$ python -q
>>> import numpy as np
>>> import numpy.linalg as la
>>> np.set_printoptions(suppress=True, linewidth=140)
>>> W0 = np.load("test6.npy")
>>> print(W0.round(1))
[[0.2 0.2 0.2 0.2 0.2 0.2]
 [0.2 0.2 0.2 0.2 0.2 0.2]
 [0.2 0.2 0.2 0.2 0.2 0.2]
 [0.2 0.2 0.2 0.2 0.2 0.2]
 [0.2 0.2 0.2 0.2 0.2 0.2]
 [0.2 0.2 0.2 0.2 0.2 0.2]]
>>> C2 = W0.T @ W0
>>> print(np.round(la.svd(W0, compute_uv=False) ** 2, 1) + 0)
[1. 0. 0. 0. 0. 0.]
>>> print(np.allclose(C2, C2.T))
True
>>> print(round(np.trace(C2), 1), (W0 ** 2).sum())
1.0 1.0
>>> Y = W0 / la.norm(W0, axis=1, keepdims=True)
>>> C2 = Y @ Y.T
>>> print(np.argwhere(np.triu(np.abs(C2) > 0.95, 1)))
[[0 1]
 [0 2]
 [0 3]
 [0 4]
 [0 5]
 [1 2]
 [1 3]
 [1 4]
 [1 5]
 [2 3]
 [2 4]
 [2 5]
 [3 4]
 [3 5]
 [4 5]]
>>> print(round(float(np.degrees(np.arccos(np.clip(C2[4, 1], -1, 1)))), 1))
0.0
>>> print((C2 - 2 * np.eye(6)).round(6).argmax(axis=1))
[1 0 0 0 0 0]
>>> print(np.round(la.norm(Y, axis=1), 1))
[1. 1. 1. 1. 1. 1.]
>>> print(C2[4].round(1))
[1. 1. 1. 1. 1. 1.]
>>> q, _ = la.qr(np.array([[0.9, 0.3, -0.5, 0.7],
...     [-0.3, -0.9, 0.1, 0.8],
...     [-1.2, -1.0, 1.1, -0.2],
...     [-1.0, 1.3, -0.6, -1.3],
...     [0.5, 1.1, 0.2, -2.1],
...     [-0.2, -0.2, -0.9, 0.9],
...     [-2.2, 0.4, 3.0, -1.2],
...     [-0.6, -0.2, 1.3, 0.0],
...     [-1.5, 0.8, -0.4, 0.7],
...     [0.7, -0.2, 0.9, 0.2],
...     [-0.5, 0.8, -0.8, 0.5],
...     [0.4, -0.5, -2.6, -0.3]]))
>>> arr = q @ q.T
>>> print(arr.round(1) + 0)
[[ 0.2 -0.1 -0.2 -0.1  0.   0.  -0.2  0.   0.   0.1  0.1 -0.2]
 [-0.1  0.2  0.2 -0.1 -0.2  0.1  0.   0.   0.   0.   0.   0.1]
 [-0.2  0.2  0.4  0.  -0.1  0.   0.2  0.1 -0.1 -0.1 -0.2  0.1]
 [-0.1 -0.1  0.   0.4  0.3  0.   0.1 -0.1  0.2 -0.2  0.2  0.1]
 [ 0.  -0.2 -0.1  0.3  0.5 -0.2  0.1 -0.1 -0.2  0.  -0.1  0. ]
 [ 0.   0.1  0.   0.  -0.2  0.1 -0.1  0.   0.2 -0.1  0.1  0.1]
 [-0.2  0.   0.2  0.1  0.1 -0.1  0.6  0.2  0.1  0.   0.  -0.3]
 [ 0.   0.   0.1 -0.1 -0.1  0.   0.2  0.1  0.   0.   0.  -0.2]
 [ 0.   0.  -0.1  0.2 -0.2  0.2  0.1  0.   0.5 -0.1  0.3 -0.1]
 [ 0.1  0.  -0.1 -0.2  0.  -0.1  0.   0.  -0.1  0.2 -0.1 -0.2]
 [ 0.1  0.  -0.2  0.2 -0.1  0.1  0.   0.   0.3 -0.1  0.2 -0.1]
 [-0.2  0.1  0.1  0.1  0.   0.1 -0.3 -0.2 -0.1 -0.2 -0.1  0.6]]
>>> arr.reshape(12, 13)
Traceback (most recent call last):
  File "<python-input-19>", line 1, in <module>
    arr.reshape(12, 13)
    ~~~~~~~~~~~^^^^^^^^
ValueError: cannot reshape array of size 144 into shape (12,13)
>>> print(np.round(arr.reshape(2, -1), 1) + 0)
[[ 0.2 -0.1 -0.2 -0.1  0.   0.  -0.2  0.   0.   0.1  0.1 -0.2 -0.1  0.2  0.2 -0.1 -0.2  0.1  0.   0.   0.   0.   0.   0.1 -0.2  0.2  0.4
   0.  -0.1  0.   0.2  0.1 -0.1 -0.1 -0.2  0.1 -0.1 -0.1  0.   0.4  0.3  0.   0.1 -0.1  0.2 -0.2  0.2  0.1  0.  -0.2 -0.1  0.3  0.5 -0.2
   0.1 -0.1 -0.2  0.  -0.1  0.   0.   0.1  0.   0.  -0.2  0.1 -0.1  0.   0.2 -0.1  0.1  0.1]
 [-0.2  0.   0.2  0.1  0.1 -0.1  0.6  0.2  0.1  0.   0.  -0.3  0.   0.   0.1 -0.1 -0.1  0.   0.2  0.1  0.   0.   0.  -0.2  0.   0.  -0.1
   0.2 -0.2  0.2  0.1  0.   0.5 -0.1  0.3 -0.1  0.1  0.  -0.1 -0.2  0.  -0.1  0.   0.  -0.1  0.2 -0.1 -0.2  0.1  0.  -0.2  0.2 -0.1  0.1
   0.   0.   0.3 -0.1  0.2 -0.1 -0.2  0.1  0.1  0.1  0.   0.1 -0.3 -0.2 -0.1 -0.2 -0.1  0.6]]
>>> print(np.round(arr.reshape(-1, 2), 1) + 0)
[[ 0.2 -0.1]
 [-0.2 -0.1]
 [ 0.   0. ]
 [-0.2  0. ]
 [ 0.   0.1]
 [ 0.1 -0.2]
 [-0.1  0.2]
 [ 0.2 -0.1]
 [-0.2  0.1]
 [ 0.   0. ]
 [ 0.   0. ]
 [ 0.   0.1]
 [-0.2  0.2]
 [ 0.4  0. ]
 [-0.1  0. ]
 [ 0.2  0.1]
 [-0.1 -0.1]
 [-0.2  0.1]
 [-0.1 -0.1]
 [ 0.   0.4]
 [ 0.3  0. ]
 [ 0.1 -0.1]
 [ 0.2 -0.2]
 [ 0.2  0.1]
 [ 0.  -0.2]
 [-0.1  0.3]
 [ 0.5 -0.2]
 [ 0.1 -0.1]
 [-0.2  0. ]
 [-0.1  0. ]
 [ 0.   0.1]
 [ 0.   0. ]
 [-0.2  0.1]
 [-0.1  0. ]
 [ 0.2 -0.1]
 [ 0.1  0.1]
 [-0.2  0. ]
 [ 0.2  0.1]
 [ 0.1 -0.1]
 [ 0.6  0.2]
 [ 0.1  0. ]
 [ 0.  -0.3]
 [ 0.   0. ]
 [ 0.1 -0.1]
 [-0.1  0. ]
 [ 0.2  0.1]
 [ 0.   0. ]
 [ 0.  -0.2]
 [ 0.   0. ]
 [-0.1  0.2]
 [-0.2  0.2]
 [ 0.1  0. ]
 [ 0.5 -0.1]
 [ 0.3 -0.1]
 [ 0.1  0. ]
 [-0.1 -0.2]
 [ 0.  -0.1]
 [ 0.   0. ]
 [-0.1  0.2]
 [-0.1 -0.2]
 [ 0.1  0. ]
 [-0.2  0.2]
 [-0.1  0.1]
 [ 0.   0. ]
 [ 0.3 -0.1]
 [ 0.2 -0.1]
 [-0.2  0.1]
 [ 0.1  0.1]
 [ 0.   0.1]
 [-0.3 -0.2]
 [-0.1 -0.2]
 [-0.1  0.6]]
>>> t3 = arr.reshape(12, 2, -1)
>>> print(np.round(np.swapaxes(t3, 1, 2)[5], 1) + 0)
[[ 0.  -0.1]
 [ 0.1  0. ]
 [ 0.   0.2]
 [ 0.  -0.1]
 [-0.2  0.1]
 [ 0.1  0.1]]
>>> print(np.round(t3.sum(axis=1), 1) + 0)
[[ 0.  -0.1 -0.2  0.   0.1 -0.1]
 [-0.1  0.2  0.2 -0.2 -0.3  0.1]
 [ 0.   0.3  0.3 -0.1 -0.3  0.2]
 [ 0.1 -0.2  0.2  0.2  0.4  0.1]
 [ 0.  -0.3 -0.3  0.3  0.4 -0.2]
 [-0.1  0.1  0.2 -0.1 -0.1  0.2]
 [ 0.4  0.2  0.4  0.1  0.  -0.4]
 [ 0.1  0.1  0.1  0.  -0.1 -0.2]
 [ 0.1  0.   0.4  0.1  0.1  0.1]
 [ 0.1  0.  -0.2  0.  -0.1 -0.3]
 [ 0.1 -0.1  0.2  0.1  0.2  0. ]
 [-0.4 -0.1  0.1 -0.1  0.   0.7]]
>>> print(np.einsum("ihd,jhd->hij", t3, t3).shape)
(2, 12, 12)
>>> print(t3.shape)
(12, 2, 6)
